% python3 -q
>>> import numpy as np
>>> np.set_printoptions(precision=2, suppress=True, linewidth=160)
>>> E = np.load("test9.npy")
>>> E
array([[ 2.,  0.,  2.,  3.],
       [ 0.,  2.,  2.,  1.],
       [ 0., -2.,  0.,  1.],
       [ 0.,  2., -2., -3.]])
>>> # rows and columns are dependent
>>> left, sig, vt = np.linalg.svd(E)
>>> evecs = vt[:(sig > 1e-8).sum()]
>>> rng = np.random.default_rng(801348)
>>> vec = E[2] + -1 * E[3] + rng.integers(2) * np.eye(4)[3]
>>> print(vec)
[ 0. -4.  2.  5.]
>>> np.diag(evecs.T @ evecs)
array([0.9, 0.9, 0.6, 0.6])
>>> print(evecs.T @ evecs)
[[ 0.9  0.1 -0.2  0.2]
 [ 0.1  0.9  0.2 -0.2]
 [-0.2  0.2  0.6  0.4]
 [ 0.2 -0.2  0.4  0.6]]
>>> round(np.linalg.norm(vec - evecs.T @ evecs @ vec), 2)
np.float64(0.63)
>>> left, sig, vt = np.linalg.svd(E)
>>> print(np.argmax(sig[:-1] / (sig[1:] + 1e-6)) + 1)
3
>>> sig.round(2) + 0
array([5.78, 3.5 , 1.53, 0.  ])
>>> B = left[:, :3] @ np.diag(sig[:3]) @ vt[:3]
>>> round(float(np.linalg.norm(E - B) / np.linalg.norm(E)), 2)
0.0
>>> np.linalg.matrix_rank(E, rtol=0.05)
np.int64(3)
>>> round(np.abs(E - B).max(), 2)
np.float64(0.0)
>>> np.linalg.matrix_rank(B)
np.int64(3)
>>> round(np.linalg.norm(E - B, 2), 2), np.round(sig[3], 2)
(np.float64(0.0), np.float64(0.0))
>>> try:
...     np.linalg.inv(E)
... except np.linalg.LinAlgError as e:
...     print(e)
... 
Singular matrix
>>> round(np.trace(np.linalg.pinv(E) @ E), 2)
np.float64(3.0)
>>> print(np.allclose(E[:-1].T @ np.linalg.lstsq(E[:-1].T, E[-1])[0], E[-1]))
True
>>> print(np.unique(E.round(6), axis=0).shape)
(4, 4)
>>> X = np.abs(np.array([[5, 1, 0], [5, 5, 1], [3, 4, 0]])) + np.eye(3)
>>> X = X / X.sum(axis=1, keepdims=True)
>>> X
array([[0.86, 0.14, 0.  ],
       [0.42, 0.5 , 0.08],
       [0.38, 0.5 , 0.12]])
>>> # rows sum to 1
>>> round(np.log10(np.linalg.cond(X)))
2
>>> np.argsort(-np.linalg.norm(X, axis=0).round(6), kind="stable")[:3]
array([0, 1, 2])
>>> left, sig, vt = np.linalg.svd(X)
>>> print(sig)
[1.17 0.46 0.03]
>>> np.argmax(sig[:-1] / (sig[1:] + 1e-6)) + 1
np.int64(2)
>>> B = left[:, :2] @ np.diag(sig[:2]) @ vt[:2]
>>> np.linalg.matrix_rank(B)
np.int64(2)
>>> B.round(2) + 0
array([[0.86, 0.14, 0.  ],
       [0.42, 0.5 , 0.1 ],
       [0.37, 0.5 , 0.11]])
>>> np.linalg.matrix_power(X, 2)
array([[0.79, 0.19, 0.01],
       [0.6 , 0.35, 0.05],
       [0.58, 0.37, 0.06]])
>>> np.linalg.matrix_power(X, 100)
array([[0.74, 0.23, 0.02],
       [0.74, 0.23, 0.02],
       [0.74, 0.23, 0.02]])
>>> np.sort(np.abs(np.linalg.eigvals(X)))[::-1]
array([1.  , 0.45, 0.03])
>>> p = np.eye(3)[2]
>>> for _ in range(4):
...     p = p @ X
...     print(p.round(2))
... 
[0.38 0.5  0.12]
[0.58 0.37 0.06]
[0.67 0.29 0.04]
[0.71 0.26 0.03]
>>> K = np.load("w.npy")
>>> K
array([[ 6.49,  4.48,  4.89],
       [ 3.67, -0.67,  1.33],
       [ 2.38,  2.4 ,  4.04],
       [ 3.3 ,  8.68,  8.88],
       [ 8.84,  4.05,  4.07],
       [10.74,  2.78,  2.68],
       [ 6.51,  2.33,  3.16],
       [ 2.77, -4.47, -1.53],
       [ 2.69, -3.64, -0.85],
       [ 6.18,  0.21,  1.53],
       [ 3.6 ,  0.94,  2.64],
       [ 0.04,  3.32,  5.24],
       [ 6.43,  0.73,  1.9 ],
       [-0.25,  0.13,  2.75],
       [ 3.52,  2.33,  3.76],
       [ 4.23,  5.29,  5.98],
       [ 0.32,  0.5 ,  2.94],
       [ 3.5 , -0.9 ,  1.18],
       [-3.71, -1.22,  2.36],
       [ 5.63,  7.96,  7.84],
       [ 7.91,  3.36,  3.71],
       [ 7.07, 10.73,  9.77],
       [ 3.51,  7.96,  8.27],
       [ 7.44,  2.71,  3.28],
       [ 0.95, -1.2 ,  1.45],
       [ 1.9 ,  1.69,  3.57],
       [ 3.99, -0.81,  1.15],
       [ 3.54,  4.  ,  5.09],
       [10.8 ,  1.97,  2.02],
       [ 5.66,  2.7 ,  3.63],
       [ 1.34, -0.63,  1.83],
       [ 5.36,  5.41,  5.86],
       [ 9.31,  4.33,  4.2 ],
       [ 9.14, 10.31,  9.02],
       [ 4.12,  9.82,  9.63],
       [ 8.13,  2.46,  2.94],
       [10.47,  6.13,  5.41]])
>>> D = np.linalg.norm(K[:, None] - K[None], axis=-1)
>>> D[4].round(6).argsort(kind="stable")[:4]
array([ 4, 32, 20, 35])
>>> D[:5, :5]
array([[ 0.  ,  6.87,  4.68,  6.61,  2.53],
       [ 6.87,  0.  ,  4.29, 12.02,  7.52],
       [ 4.68,  4.29,  0.  ,  7.98,  6.67],
       [ 6.61, 12.02,  7.98,  0.  ,  8.68],
       [ 2.53,  7.52,  6.67,  8.68,  0.  ]])
>>> np.unravel_index(D.round(6).argmax(), D.shape)
(np.int64(7), np.int64(21))
>>> np.linalg.matrix_rank(D ** 2)
np.int64(5)
>>> Q, evecs = np.linalg.qr(K[:, :1])[0], np.linalg.qr(K[:, 1:])[0]
>>> sig = np.linalg.svd(Q.T @ evecs, compute_uv=False)
>>> sig
array([0.74])
>>> arr = np.loadtxt("mat.csv", delimiter=",")
>>> arr
array([[1.  , 0.  , 0.  ],
       [0.17, 0.33, 0.5 ],
       [0.38, 0.38, 0.25]])
>>> np.round(np.linalg.matrix_power(arr, 100), 2) + 0
array([[1., 0., 0.],
       [1., 0., 0.],
       [1., 0., 0.]])
>>> np.sort(np.abs(np.linalg.eigvals(arr)))[::-1]
array([1.  , 0.73, 0.14])
>>> arr.sum(axis=1)
array([1., 1., 1.])
>>> p = np.eye(3)[2]
>>> for _ in range(7):
...     p = p @ arr
...     print(p.round(2))
... 
[0.38 0.38 0.25]
[0.53 0.22 0.25]
[0.66 0.17 0.17]
[0.75 0.12 0.13]
[0.82 0.09 0.09]
[0.87 0.06 0.07]
[0.91 0.05 0.05]
>>> B = arr + rng.integers(-2, 3, (3, 2)) @ rng.integers(-2, 3, (2, 3))
>>> B
array([[ 3.  , -4.  ,  4.  ],
       [-3.83,  2.33, -1.5 ],
       [ 0.38,  0.38,  0.25]])
>>> B - arr
array([[ 2., -4.,  4.],
       [-4.,  2., -2.],
       [ 0.,  0.,  0.]])
>>> B = np.array([[0.7, 2.6], [0.6, 0.1], [-1.9, 1.4], [-0.1, -1.4], [0.2, -0.5]])
>>> basis = np.array([[-0.1, 0.7, -0.4], [-0.2, -1.5, -0.1]])
>>> F = B @ basis
>>> print(F)
[[-0.59 -3.41 -0.54]
 [-0.08  0.27 -0.25]
 [-0.09 -3.43  0.62]
 [ 0.29  2.03  0.18]
 [ 0.08  0.89 -0.03]]
>>> # rank 2
>>> left, sig, vt = np.linalg.svd(F)
>>> sig.round(2) + 0
array([5.36, 0.96, 0.  ])
>>> B = left[:, :2] @ np.diag(sig[:2]) @ vt[:2]
>>> np.round(np.linalg.norm(F - B, 2), 2), round(sig[2], 2)
(np.float64(0.0), np.float64(0.0))
>>> np.linalg.matrix_rank(F, rtol=0.05)
np.int64(2)
>>> print(round(np.linalg.norm(F - B) / np.linalg.norm(F), 2))
0.0
>>> np.linalg.matrix_rank(B)
np.int64(2)
>>> np.argsort(-np.linalg.norm(F, axis=0).round(6), kind="stable")[:3]
array([1, 2, 0])
>>> np.linalg.cond(F) > 100
np.True_
>>> u, r1 = F[3], F[0]
>>> round(float(u @ u), 2)
4.24
>>> p = (u @ r1) / (u @ u) * u
>>> np.outer(u, r1)
array([[-0.17, -0.99, -0.16],
       [-1.2 , -6.92, -1.1 ],
       [-0.11, -0.61, -0.1 ]])
>>> r1 - p
array([-0.1 ,  0.03, -0.23])
>>> left, sig, vt = np.linalg.svd(F)
>>> evecs = vt[:(sig > 1e-8).sum()]
>>> vec = F[0] + -1 * F[1] + rng.integers(2) * np.eye(3)[1]
>>> vec
array([-0.51, -2.68, -0.29])
>>> np.allclose(evecs.T @ evecs @ vec, vec)
False
>>> u = np.array([0, 1, 1])
>>> np.correlate(F[2], F[0], "full")
array([ 0.05,  2.16, 11.41, -0.09, -0.37])
>>> np.convolve(F[2], u)
array([ 0.  , -0.09, -3.52, -2.81,  0.62])
>>> np.polyval(u, F[2])
array([ 0.91, -2.43,  1.62])
>>> M = np.tril(np.array([[-5, 1, 3, 7, 6, -6, -9, -6],
...     [0, 6, -8, 4, -2, 0, -5, -2],
...     [-1, 4, 4, 0, 9, 4, 7, 3],
...     [6, 7, -8, -4, -3, 1, 0, 6],
...     [-2, -7, 6, -6, 8, 3, 8, -9],
...     [3, 7, 0, 9, 9, -9, -1, -6],
...     [-5, 2, 0, 1, -3, -5, 2, -3],
...     [2, 5, -1, -1, 0, 4, 0, -5]]), -1) + np.eye(8, dtype=int)
>>> M
array([[ 1,  0,  0,  0,  0,  0,  0,  0],
       [ 0,  1,  0,  0,  0,  0,  0,  0],
       [-1,  4,  1,  0,  0,  0,  0,  0],
       [ 6,  7, -8,  1,  0,  0,  0,  0],
       [-2, -7,  6, -6,  1,  0,  0,  0],
       [ 3,  7,  0,  9,  9,  1,  0,  0],
       [-5,  2,  0,  1, -3, -5,  1,  0],
       [ 2,  5, -1, -1,  0,  4,  0,  1]])
>>> B = M / np.sqrt((M ** 2).mean(axis=1, keepdims=True))
>>> print(np.linalg.matrix_rank(B) == np.linalg.matrix_rank(M))
True
>>> B[6]
array([-1.75,  0.7 ,  0.  ,  0.35, -1.05, -1.75,  0.35,  0.  ])
>>> np.linalg.norm(B, axis=1)
array([2.83, 2.83, 2.83, 2.83, 2.83, 2.83, 2.83, 2.83])
>>> np.linalg.matrix_rank(M - M.mean(axis=1, keepdims=True))
np.int64(7)
